$ ipython --no-banner

In [1]: import numpy as np

In [2]: np.set_printoptions(suppress=True, linewidth=140)

In [3]: def rd(a):
   ...:     return np.round(a, 3) + 0
   ...: 

In [4]: A = np.load("dump.npy")

In [5]: A
Out[5]: 
array([[83, 54, 31, 33],
       [54, 52, 22, 26],
       [31, 22, 37, 28],
       [33, 26, 28, 34]])

In [6]: rd(np.linalg.det(A.T))
Out[6]: np.float64(371608.0)

In [7]: np.einsum("ii->", A)
Out[7]: np.int64(206)

In [8]: rng = np.random.default_rng(22)

In [9]: idx = rng.permutation(4)

In [10]: idx
Out[10]: array([1, 2, 0, 3])

In [11]: other = A[idx][:, idx]

In [12]: np.allclose(other, A)
Out[12]: False

In [13]: print(other)
[[52 22 54 26]
 [22 37 31 28]
 [54 31 83 33]
 [26 28 33 34]]

In [14]: print(np.diag(other))
[52 37 83 34]

In [15]: print(rd(np.linalg.det(other)), rd(np.linalg.det(A[idx])))
371608.0 371608.0

In [16]: other = np.linalg.inv(A)

In [17]: rd(np.linalg.inv(other))
Out[17]: 
array([[83., 54., 31., 33.],
       [54., 52., 22., 26.],
       [31., 22., 37., 28.],
       [33., 26., 28., 34.]])

In [18]: rd(A @ other)
Out[18]: 
array([[1., 0., 0., 0.],
       [0., 1., 0., 0.],
       [0., 0., 1., 0.],
       [0., 0., 0., 1.]])

In [19]: np.allclose(other, A.T)
Out[19]: False

In [20]: rd(np.linalg.det(A) * other)
Out[20]: 
array([[ 15212., -13558.,  -3600.,  -1432.],
       [-13558.,  23663.,   2720.,  -7176.],
       [ -3600.,   2720.,  27528., -21256.],
       [ -1432.,  -7176., -21256.,  35312.]])

In [21]: print(rd(np.linalg.cond(A)))
23.441

In [22]: rd(other)
Out[22]: 
array([[ 0.041, -0.036, -0.01 , -0.004],
       [-0.036,  0.064,  0.007, -0.019],
       [-0.01 ,  0.007,  0.074, -0.057],
       [-0.004, -0.019, -0.057,  0.095]])

In [23]: print(rd(np.linalg.det(A) * np.linalg.det(other)))
1.0

In [24]: evals, vecs = np.linalg.eigh(other)

In [25]: rd(vecs.T @ vecs)
Out[25]: 
array([[1., 0., 0., 0.],
       [0., 1., 0., 0.],
       [0., 0., 1., 0.],
       [0., 0., 0., 1.]])

In [26]: np.abs(vecs[:, -1]).round(6).argmax()
Out[26]: np.int64(3)

In [27]: (evals > 1e-8).sum(), (evals < -1e-8).sum()
Out[27]: (np.int64(4), np.int64(0))

In [28]: print(rd(np.linalg.eigvalsh(other @ other)))
[0.    0.001 0.007 0.022]

In [29]: np.unique(evals.round(6) + 0, return_counts=True)[1]
Out[29]: array([1, 1, 1, 1])

In [30]: print(rd(vecs.T @ other @ vecs))
[[0.006 0.    0.    0.   ]
 [0.    0.033 0.    0.   ]
 [0.    0.    0.085 0.   ]
 [0.    0.    0.    0.149]]

In [31]: rd(evals)
Out[31]: array([0.006, 0.033, 0.085, 0.149])
